$ ipython --no-banner

In [1]: import numpy as np

In [2]: np.set_printoptions(precision=3, suppress=True, linewidth=160, sign=" ")

In [3]: def rd(a):
   ...:     return np.round(a, 3) + 0
   ...: 

In [4]: feats = np.loadtxt("run18.csv", delimiter=",")

In [5]: print(feats)
[[ 0.7   -1.5    0.5    0.2   -0.4   -0.9    1.     1.4    2.121  1.6   -1.1    1.   ]
 [ 0.6    0.8    0.9    1.4    0.1    0.4    1.8   -0.8   -0.969  0.    -0.2    0.   ]
 [-0.9   -0.2   -0.4   -1.3    0.     1.4    0.6    0.8    0.005 -1.5    0.1    0.1  ]
 [-0.2    0.2    0.6    1.4    0.3    0.7   -1.2    1.5   -0.493  1.4   -0.2   -1.4  ]
 [ 1.2    2.1    0.8    1.3   -1.3   -1.8    1.1    0.1   -2.121 -0.3   -2.1    1.   ]
 [ 0.7   -0.9   -0.1   -1.1    0.2   -0.1   -0.1   -0.4    1.118 -2.1    0.5    1.   ]
 [-0.3   -0.2   -0.2    0.2    1.2    1.5    0.     1.3    1.003  1.6   -1.4    1.1  ]
 [ 1.5   -0.4   -0.2   -1.5    0.6   -0.1    0.     0.4    0.128  0.     0.     0.4  ]
 [-0.6    0.5   -2.7    0.4    0.8   -1.8    1.1   -0.6   -0.913 -0.2    1.4    0.5  ]
 [-1.5   -1.9    0.3    0.2    0.3   -0.8    0.6    1.1    2.026 -0.4    0.    -0.9  ]
 [ 0.7   -0.2    0.7   -0.8   -2.    -0.2   -2.4    1.1    0.187  0.     0.6   -0.6  ]
 [-1.6    1.4    0.7   -0.7   -0.8    2.    -2.6    1.2   -1.441  0.4    0.6   -1.7  ]
 [ 1.7   -1.5    1.2    0.4    0.7   -2.1    0.7   -0.9    1.463 -0.5    1.5   -0.1  ]
 [-1.3    0.2    0.4   -0.6    1.9    0.8    0.1   -0.3   -0.493 -1.1   -1.1   -0.5  ]
 [-0.6   -1.4    1.2    1.6   -1.1    0.5   -0.6    1.2    1.431 -0.8    0.6    0.4  ]
 [ 1.8    0.6    0.8    0.     0.8   -0.9    0.4   -0.5   -0.624 -2.8   -0.6   -1.   ]
 [-0.9    0.3    3.     1.3   -1.2   -0.2   -1.1   -1.7   -0.177  3.3   -0.4   -1.3  ]
 [-0.7   -0.1   -0.5    1.2   -0.5   -2.4    0.    -0.3   -0.353  2.    -1.    -0.5  ]
 [ 0.4   -0.6    0.2   -1.2   -0.3    1.6   -0.9    0.8    0.33   0.6   -0.8   -0.4  ]
 [ 0.3   -0.2   -1.     0.2   -1.8   -0.3    1.2   -1.7    0.322 -0.4   -0.5    1.2  ]
 [-0.7   -0.2    0.     1.4    1.4   -1.4   -0.1   -0.2    0.533 -0.3   -0.6   -0.1  ]
 [-0.2    0.7   -1.2    0.6    0.4    1.1   -1.    -1.8   -0.419 -0.4    0.2    0.8  ]]

In [6]: x0 = np.array([0, 2, 2, -1, 2, 3, 1, -2, 1, 3, -3, -1])

In [7]: target = feats @ x0

In [8]: c, lr = np.zeros(12), 1 / np.linalg.norm(feats, 2) ** 2

In [9]: for i in range(200):
   ...:     c -= lr * feats.T @ (feats @ c - target)
   ...:     if i % 50 == 0: print(i, round(np.linalg.norm(feats @ c - target), 3))
   ...: 
0 18.428
50 0.94
100 0.672
150 0.481

In [10]: print(rd(np.linalg.cond(feats)))
12.276

In [11]: print(rd(c))
[-0.011  1.626  2.037 -0.984  2.024  3.008  0.959 -2.004  0.66   3.002 -3.021 -0.897]

In [12]: A2 = np.array([[0, -1, 1],
    ...:     [-1, -1, 1],
    ...:     [0, 1, 1],
    ...:     [0, -1, 2],
    ...:     [0, -2, 1],
    ...:     [-2, 1, 0],
    ...:     [-1, -2, -1],
    ...:     [1, 2, -2],
    ...:     [-2, 1, -2],
    ...:     [0, 2, 0],
    ...:     [0, -1, -2],
    ...:     [-2, -2, 1]])

In [13]: print(rd(np.einsum("ij->j", feats)))
[ 0.1   -2.5    5.     4.6   -0.7   -3.    -1.4    1.7    2.664  0.1   -4.5   -1.   ]

In [14]: print(np.linalg.matrix_rank(np.vstack([feats, A2.T])))
12

In [15]: print(np.vstack([feats, A2.T]).shape)
(25, 12)

In [16]: print(np.linalg.matrix_rank(feats @ A2))
3

In [17]: hat = feats @ np.linalg.solve(feats.T @ feats, feats.T)

In [18]: print(np.allclose(hat @ hat, hat))
True

In [19]: print(rd(np.trace(hat)))
12.0

In [20]: print(np.linalg.matrix_rank(np.eye(22) - hat))
10

In [21]: A2 = np.c_[feats[:, :4] @ np.array([[2, 0, 0, 3], [2, 1, 3, 3], [2, 2, 3, 1], [2, 2, 2, 2]]), np.array([2, -2, -2, 3, -1, 0, -2, -3, -1, -3, 0, 1, 1, -3, 2, 2, -3, 3, 2, 1, -3, 0])]

In [22]: print(rd(A2))
[[-0.2 -0.1 -2.6 -1.5  2. ]
 [ 7.4  5.4  7.9  7.9 -2. ]
 [-5.6 -3.6 -4.4 -6.3 -2. ]
 [ 4.   4.2  5.2  3.4  3. ]
 [10.8  6.3 11.3 13.3 -1. ]
 [-2.8 -3.3 -5.2 -2.9  0. ]
 [-1.  -0.2 -0.8 -1.3 -2. ]
 [-1.2 -3.8 -4.8  0.1 -3. ]
 [-4.8 -4.1 -5.8 -2.2 -1. ]
 [-5.8 -0.9 -4.4 -9.5 -3. ]
 [ 0.8 -0.4 -0.1  0.6  0. ]
 [-0.4  1.4  4.9 -1.3  1. ]
 [ 3.6  1.7 -0.1  2.6  1. ]
 [-2.6 -0.2  0.6 -4.1 -3. ]
 [ 1.6  4.2  2.6 -1.6  2. ]
 [ 6.4  2.2  4.2  8.   2. ]
 [ 7.4  8.9 12.5  3.8 -3. ]
 [-0.2  1.3  0.6 -0.5  3. ]
 [-2.4 -2.6 -3.6 -2.8  2. ]
 [-1.4 -1.8 -3.2 -0.3  1. ]
 [ 1.   2.6  2.2  0.1 -3. ]
 [-0.2 -0.5 -0.3  1.5  0. ]]

In [23]: print(rd(np.linalg.norm(np.linalg.qr(feats)[0].T @ A2, axis=0) ** 2 / ((A2 ** 2).sum(axis=0) + 1e-12)))
[ 1.     1.     1.     1.     0.512]

In [24]: print(np.linalg.matrix_rank(np.c_[feats, A2]))
13

In [25]: A2 = feats / np.linalg.norm(feats, axis=1, keepdims=True)

In [26]: cov = A2 @ A2.T

In [27]: print(rd(np.linalg.norm(A2, axis=1)))
[ 1.  1.  1.  1.  1.  1.  1.  1.  1.  1.  1.  1.  1.  1.  1.  1.  1.  1.  1.  1.  1.  1.]

In [28]: print(rd(np.degrees(np.arccos(np.clip(cov[10, 21], -1, 1)))))
103.923

In [29]: K = np.loadtxt("out1.csv", delimiter=",")

In [30]: print(rd(K))
[[-0.34  -0.193 -0.317  0.172 -0.533  0.371  0.393 -0.228 -0.298]
 [ 0.097 -0.574  0.153  0.465  0.002  0.039 -0.471  0.227 -0.384]
 [-0.097  0.317 -0.578  0.57   0.45   0.067  0.016  0.148  0.038]
 [ 0.     0.11   0.096 -0.193  0.106 -0.083  0.445  0.681 -0.511]
 [-0.438  0.38   0.108  0.004 -0.41   0.207 -0.443  0.453  0.2  ]
 [-0.194 -0.577 -0.297 -0.108 -0.023 -0.227  0.175  0.379  0.55 ]
 [ 0.146  0.057 -0.62  -0.371 -0.227 -0.382 -0.389 -0.026 -0.322]
 [ 0.097 -0.17  -0.195 -0.454  0.335  0.754 -0.178  0.075 -0.009]
 [-0.778 -0.107  0.103 -0.19   0.413 -0.203 -0.123 -0.236 -0.234]]

In [31]: Q, Rm = np.linalg.qr(K)

In [32]: print(rd(Rm))
[[ 1.  0.  0.  0.  0.  0.  0.  0.  0.]
 [ 0.  1.  0.  0.  0.  0.  0.  0.  0.]
 [ 0.  0.  1.  0.  0.  0.  0.  0.  0.]
 [ 0.  0.  0.  1.  0.  0.  0.  0.  0.]
 [ 0.  0.  0.  0.  1.  0.  0.  0.  0.]
 [ 0.  0.  0.  0.  0.  1.  0.  0.  0.]
 [ 0.  0.  0.  0.  0.  0.  1.  0.  0.]
 [ 0.  0.  0.  0.  0.  0.  0.  1.  0.]
 [ 0.  0.  0.  0.  0.  0.  0.  0.  1.]]

In [33]: print(rd(Q.T @ Q))
[[ 1.  0.  0.  0.  0.  0.  0.  0.  0.]
 [ 0.  1.  0.  0.  0.  0.  0.  0.  0.]
 [ 0.  0.  1.  0.  0.  0.  0.  0.  0.]
 [ 0.  0.  0.  1.  0.  0.  0.  0.  0.]
 [ 0.  0.  0.  0.  1.  0.  0.  0.  0.]
 [ 0.  0.  0.  0.  0.  1.  0.  0.  0.]
 [ 0.  0.  0.  0.  0.  0.  1.  0.  0.]
 [ 0.  0.  0.  0.  0.  0.  0.  1.  0.]
 [ 0.  0.  0.  0.  0.  0.  0.  0.  1.]]

In [34]: print(Q.shape, Rm.shape)
(9, 9) (9, 9)

In [35]: print(rd(Q))
[[-0.34  -0.193 -0.317  0.172 -0.533  0.371  0.393 -0.228 -0.298]
 [ 0.097 -0.574  0.153  0.465  0.002  0.039 -0.471  0.227 -0.384]
 [-0.097  0.317 -0.578  0.57   0.45   0.067  0.016  0.148  0.038]
 [ 0.     0.11   0.096 -0.193  0.106 -0.083  0.445  0.681 -0.511]
 [-0.438  0.38   0.108  0.004 -0.41   0.207 -0.443  0.453  0.2  ]
 [-0.194 -0.577 -0.297 -0.108 -0.023 -0.227  0.175  0.379  0.55 ]
 [ 0.146  0.057 -0.62  -0.371 -0.227 -0.382 -0.389 -0.026 -0.322]
 [ 0.097 -0.17  -0.195 -0.454  0.335  0.754 -0.178  0.075 -0.009]
 [-0.778 -0.107  0.103 -0.19   0.413 -0.203 -0.123 -0.236 -0.234]]

In [36]: print(np.trace(Q @ Q.T))
9.0

In [37]: x0 = np.array([2, 1, 2, 1, 0, 2, 0, 3, 1])

In [38]: print(rd(np.linalg.norm(x0)), rd(np.linalg.norm(Q @ x0)))
4.899 4.899

In [39]: print(rd(np.linalg.det(Q)))
1.0

In [40]: print(rd(np.sort(np.abs(np.degrees(np.angle(np.linalg.eigvals(Q)))))))
[   0.      59.215   59.215  121.336  121.336  157.985  157.985  178.125  178.125]

In [41]: print(rd(Q.T @ (Q @ x0)))
[ 2.  1.  2.  1.  0.  2.  0.  3.  1.]

In [42]: basis = np.sign(np.array([[2, 2, 0, 0], [0, 1, 1, 2], [2, 1, 0, 2], [2, 0, 0, 2]]))

In [43]: A2 = (np.tril(basis, -1) + np.eye(4)) @ (np.triu(basis, 1) + np.eye(4))

In [44]: vals = np.array([0, 1, -3, 1])

In [45]: W0 = np.rint(A2 * vals @ np.linalg.inv(A2)) + 0

In [46]: print(W0)
[[ 1.  2. -1.  0.]
 [ 0.  5. -4.  4.]
 [ 0. 10. -8.  8.]
 [ 0.  2. -1.  1.]]

In [47]: U, sig, Vh = np.linalg.svd(W0)

In [48]: print(rd(sig))
[ 17.152   1.628   0.416   0.   ]

In [49]: A2 = U[:, :3] @ np.diag(sig[:3]) @ Vh[:3]

In [50]: print(np.linalg.matrix_rank(W0, rtol=0.05))
2

In [51]: print(np.linalg.matrix_rank(A2))
3

In [52]: print(rd(A2))
[[ 1.  2. -1.  0.]
 [ 0.  5. -4.  4.]
 [ 0. 10. -8.  8.]
 [ 0.  2. -1.  1.]]

In [53]: print(rd(np.linalg.norm(W0 - A2, 2)), rd(sig[3]))
0.0 0.0

In [54]: U, sig, Vh = np.linalg.svd(W0)

In [55]: vecs = Vh[:(sig > 1e-8).sum()]

In [56]: rng = np.random.default_rng(353220)

In [57]: x0 = W0[2] + -2 * W0[0] + rng.integers(2) * np.eye(4)[2]

In [58]: print(x0)
[-2.  6. -6.  8.]

In [59]: print(rd(vecs.T @ vecs))
[[ 0.667  0.    -0.333 -0.333]
 [ 0.     1.     0.     0.   ]
 [-0.333  0.     0.667 -0.333]
 [-0.333  0.    -0.333  0.667]]

In [60]: print(rd(np.diag(vecs.T @ vecs)))
[ 0.667  1.     0.667  0.667]

In [61]: print(rd(np.linalg.norm(x0 - vecs.T @ vecs @ x0)))
0.0

In [62]: print(np.allclose(vecs.T @ vecs @ x0, x0))
True

In [63]: M = np.loadtxt("case11.csv", delimiter=",")

In [64]: print(M)
[[  0.   1.   1.   1.   2.   1.   0.   0.   1.]
 [  0.   3.   1.   1.   3.   3.   1.   0.   2.]
 [  0.   5.   3.   3.   3.   3.   2.   2.   4.]
 [  0.   6.   5.   5.   3.   3.   4.   4.   6.]
 [  2.   6.   7.   6.   5.   3.   4.   4.   7.]
 [  4.   7.   8.   8.   6.   3.   6.   4.   8.]
 [  4.   8.   9.   8.   8.   5.   6.   6.   9.]
 [  4.   9.  10.  10.  10.   6.   8.   6.  10.]
 [  6.  10.  12.  11.  11.   7.  10.   6.  11.]
 [  6.  11.  14.  12.  11.   9.  11.   6.  11.]
 [  8.  13.  15.  13.  11.  11.  11.   8.  11.]
 [  8.  14.  16.  14.  12.  13.  11.   8.  11.]
 [  9.  14.  16.  16.  13.  15.  11.   9.  13.]
 [ 11.  16.  16.  16.  14.  16.  11.  10.  13.]
 [ 12.  18.  16.  16.  15.  18.  11.  10.  13.]
 [ 14.  18.  17.  17.  16.  19.  13.  11.  13.]
 [ 16.  20.  19.  19.  17.  21.  14.  13.  13.]
 [ 17.  22.  21.  21.  17.  22.  15.  14.  14.]
 [ 18.  24.  21.  22.  19.  24.  17.  15.  16.]
 [ 19.  26.  22.  23.  20.  24.  19.  15.  16.]
 [ 20.  27.  22.  24.  22.  26.  19.  15.  18.]
 [ 20.  27.  22.  25.  24.  27.  21.  15.  20.]
 [ 20.  27.  23.  26.  26.  29.  23.  16.  20.]
 [ 20.  29.  23.  28.  28.  30.  25.  18.  22.]
 [ 22.  30.  23.  28.  29.  30.  25.  18.  24.]
 [ 23.  32.  24.  28.  29.  31.  27.  20.  25.]
 [ 24.  32.  24.  30.  31.  31.  28.  21.  25.]
 [ 24.  32.  26.  32.  32.  32.  30.  22.  27.]
 [ 25.  33.  28.  33.  34.  32.  32.  24.  28.]
 [ 27.  35.  30.  34.  35.  33.  33.  26.  30.]
 [ 27.  37.  31.  36.  35.  33.  35.  26.  32.]
 [ 27.  37.  33.  38.  35.  33.  35.  28.  34.]
 [ 28.  38.  34.  39.  37.  35.  36.  30.  34.]
 [ 28.  39.  36.  39.  38.  37.  37.  32.  34.]
 [ 29.  39.  37.  39.  39.  37.  38.  34.  35.]
 [ 31.  41.  37.  40.  41.  37.  38.  36.  35.]
 [ 31.  42.  39.  42.  43.  39.  39.  36.  35.]
 [ 32.  43.  41.  42.  43.  40.  39.  37.  35.]
 [ 33.  44.  42.  44.  44.  40.  39.  39.  36.]
 [ 34.  46.  43.  44.  45.  41.  41.  40.  36.]
 [ 35.  47.  45.  46.  47.  41.  41.  41.  37.]
 [ 37.  49.  47.  48.  48.  42.  42.  42.  37.]]

In [65]: cov = np.cov(M, rowvar=False)

In [66]: print(rd(M.std(axis=0)))
[ 11.152  13.815  12.338  13.637  14.054  13.158  13.281  12.471  11.24 ]

In [67]: print(np.argsort(-M.std(axis=0).round(6), kind="stable"))
[ 4  1  3  6  5  7  2  8  0]

In [68]: print(np.median(M, axis=0))
[ 20.   27.   22.   24.5  23.   26.5  20.   15.   19. ]

In [69]: print(np.argwhere(np.triu(np.abs(np.corrcoef(M.T)) > 0.8, 1)))
[[ 0  1]
 [ 0  2]
 [ 0  3]
 [ 0  4]
 [ 0  5]
 [ 0  6]
 [ 0  7]
 [ 0  8]
 [ 1  2]
 [ 1  3]
 [ 1  4]
 [ 1  5]
 [ 1  6]
 [ 1  7]
 [ 1  8]
 [ 2  3]
 [ 2  4]
 [ 2  5]
 [ 2  6]
 [ 2  7]
 [ 2  8]
 [ 3  4]
 [ 3  5]
 [ 3  6]
 [ 3  7]
 [ 3  8]
 [ 4  5]
 [ 4  6]
 [ 4  7]
 [ 4  8]
 [ 5  6]
 [ 5  7]
 [ 5  8]
 [ 6  7]
 [ 6  8]
 [ 7  8]]

In [70]: print(cov.shape)
(9, 9)

In [71]: arr = np.array([[2, 0, 3, 3, 0, 1],
    ...:     [1, 2, 0, 3, 3, 0],
    ...:     [0, 1, 2, 0, 3, 3],
    ...:     [3, 0, 1, 2, 0, 3],
    ...:     [3, 3, 0, 1, 2, 0],
    ...:     [0, 3, 3, 0, 1, 2]])

In [72]: A2 = arr + rng.integers(-2, 3, (6, 5)) @ rng.integers(-2, 3, (5, 6))

In [73]: print(A2)
[[ 8 -4  8  1 -2  8]
 [-2 12 -3  1 -2  0]
 [-7  3  7  6 10 -1]
 [ 3  4  5  2 -2  7]
 [ 6  3  0 -3 -4  5]
 [ 3 -3  4 -4  0  4]]

In [74]: print(A2 - arr)
[[ 6 -4  5 -2 -2  7]
 [-3 10 -3 -2 -5  0]
 [-7  2  5  6  7 -4]
 [ 0  4  4  0 -2  4]
 [ 3  0  0 -4 -6  5]
 [ 3 -6  1 -4 -1  2]]

In [75]: print(np.linalg.matrix_rank(A2 - arr, tol=1e-8))
5

In [76]: u, v = arr[5], arr[1]

In [77]: print(u @ u)
23

In [78]: print(u @ v)
9

In [79]: p = (u @ v) / (u @ u) * u

In [80]: print(rd(v - p))
[ 1.     0.826 -1.174  3.     2.609 -0.783]
